In [1]: import numpy as np

In [2]: np.set_printoptions(suppress=True, linewidth=120)

In [3]: rd = lambda a: np.round(a, 3) + 0

In [4]: A = np.load("case2.npy")

In [5]: print(A)
[[ 2  1 -2 -2]
 [-1  2  0 -2]
 [-1  1  2  2]]

In [6]: out = A / np.sqrt((A ** 2).mean(axis=1, keepdims=True))

In [7]: print(np.linalg.matrix_rank(out) == np.linalg.matrix_rank(A))
True

In [8]: print(rd(np.linalg.norm(out, axis=1)))
[2. 2. 2.]

In [9]: out = np.array([[-1, -3], [-3, -3]])

In [10]: cent = np.kron(out, A)

In [11]: print(cent.shape)
(6, 8)

In [12]: print(cent)
[[-2 -1  2  2 -6 -3  6  6]
 [ 1 -2  0  2  3 -6  0  6]
 [ 1 -1 -2 -2  3 -3 -6 -6]
 [-6 -3  6  6 -6 -3  6  6]
 [ 3 -6  0  6  3 -6  0  6]
 [ 3 -3 -6 -6  3 -3 -6 -6]]

In [13]: r0 = np.array([2, 1, -2, 2])

In [14]: v = np.array([-4, 1, 1])

In [15]: data = np.outer(r0, v)

In [16]: print(data)
[[-8  2  2]
 [-4  1  1]
 [ 8 -2 -2]
 [-8  2  2]]

In [17]: out = np.array([[6, 6, 8], [6, 0, 1], [1, 9, 6]])

In [18]: print(np.linalg.matrix_rank(data @ out))
1

In [19]: print(data @ out)
[[-34 -30 -50]
 [-17 -15 -25]
 [ 34  30  50]
 [-34 -30 -50]]

In [20]: print(np.linalg.matrix_rank(np.vstack([data, out.T])))
3

In [21]: print(np.einsum("ij,ij->i", data, data))
[72 18 72 72]

In [22]: blk = np.stack([data, -2 * data, data[::-1]])

In [23]: print((blk @ data.T).shape)
(3, 4, 4)

In [24]: print(blk.shape)
(3, 4, 3)

In [25]: print(rd(np.linalg.norm(blk, axis=(1, 2))))
[15.297 30.594 15.297]

In [26]: print(np.linalg.matrix_rank(blk.reshape(3, -1)))
2
